% ipython --no-banner

In [1]: import numpy as np

In [2]: import numpy.linalg as la

In [3]: np.set_printoptions(suppress=True, linewidth=100)

In [4]: data = np.load("run5.npy")

In [5]: data
Out[5]: 
array([[-0.6,  0.6, -1.6,  0.5,  1.9,  1. ,  0.6, -0.1,  2. ,  0.6],
       [-1.6,  0.9, -1.1, -0.5, -1.1,  0. ,  0.5, -1.9,  0.2, -1.2],
       [ 1.9, -1. , -0.4,  0.5, -0.2,  0.4, -0.4,  0.7,  1.5,  1. ],
       [ 0.9,  1.3,  0.7,  0.9, -0.7,  0.4,  0.5,  1.3,  0.4,  1.4],
       [ 0.7, -0.8,  0.7,  0.6,  0. , -0.8, -0.3, -0.3,  0.3,  0.1],
       [ 0.3, -1.6, -0.4, -0.6, -0.5,  3. ,  0. ,  1.1,  0.2, -1.7],
       [ 0.4, -0.1, -0.5,  0.9, -1.2, -0.8,  0.3,  0.2, -1.1,  1.1],
       [-0.3, -1.3, -0.7, -0.6,  0.8,  0.4,  0.6, -0.5,  0.6, -0.4],
       [-0.1, -1.5, -1.1, -0.9, -0.8,  0.3, -0.1, -0.6,  1. ,  1.3],
       [-0.6,  0.6,  2. ,  0.4, -0.5,  1.8,  0.4, -0.1, -1.5,  0. ]])

In [6]: rng = np.random.default_rng(89)

In [7]: z = rng.permutation(10)

In [8]: z
Out[8]: array([7, 4, 9, 6, 5, 1, 3, 0, 8, 2])

In [9]: other = data[z][:, z]

In [10]: np.round(np.sort(np.abs(la.eigvals(other))), 3)
Out[10]: array([0.755, 0.755, 1.396, 2.286, 2.286, 2.455, 2.455, 2.871, 2.871, 3.582])

In [11]: np.round(la.det(other), 3), np.round(la.det(data[z]), 3)
Out[11]: (np.float64(739.731), np.float64(-739.731))

In [12]: np.round(la.norm(data, 2), 3)
Out[12]: np.float64(4.9)

In [13]: la.norm(data, axis=1).argmax()
Out[13]: np.int64(5)

In [14]: x0 = np.array([1, 0, 2, 0, 0, 1, 0, 0, 2, 2])

In [15]: rhs = data @ x0

In [16]: b, lr = np.zeros(10), 1 / la.norm(data, 2) ** 2

In [17]: for i in range(25):
    ...:     b -= lr * data.T @ (data @ b - rhs)
    ...:     if i % 5 == 0: print(i, round(la.norm(data @ b - rhs), 3))
    ...: 
0 4.644
5 2.203
10 1.251
15 0.742
20 0.46

In [18]: np.round(la.cond(data), 3)
Out[18]: np.float64(14.425)

In [19]: b.round(3)
Out[19]: array([ 0.982, -0.019,  1.849,  0.146,  0.053,  1.047, -0.131,  0.001,  1.855,  2.011])

In [20]: x0 = np.array([-3, -3, -1, -3, -1, -1, 0, 2, 3, 0])

In [21]: rhs = data @ x0

In [22]: rhs.round(3)
Out[22]: array([ 3. ,  2.6,  1.9, -5.9, -1.1,  6.4, -4. ,  6.9, 10.9, -9.2])

In [23]: np.round(la.solve(data.T, data[5]), 3) + 0
Out[23]: array([0., 0., 0., 0., 0., 1., 0., 0., 0., 0.])

In [24]: np.round(la.solve(data, rhs + data[:, 2]), 3) + 0
Out[24]: array([-3., -3.,  0., -3., -1., -1.,  0.,  2.,  3.,  0.])

In [25]: np.round(la.solve(data, 2 * rhs), 3) + 0
Out[25]: array([-6., -6., -2., -6., -2., -2.,  0.,  4.,  6.,  0.])

In [26]: np.round(la.solve(data, data[:, 3]), 3) + 0
Out[26]: array([0., 0., 0., 1., 0., 0., 0., 0., 0., 0.])
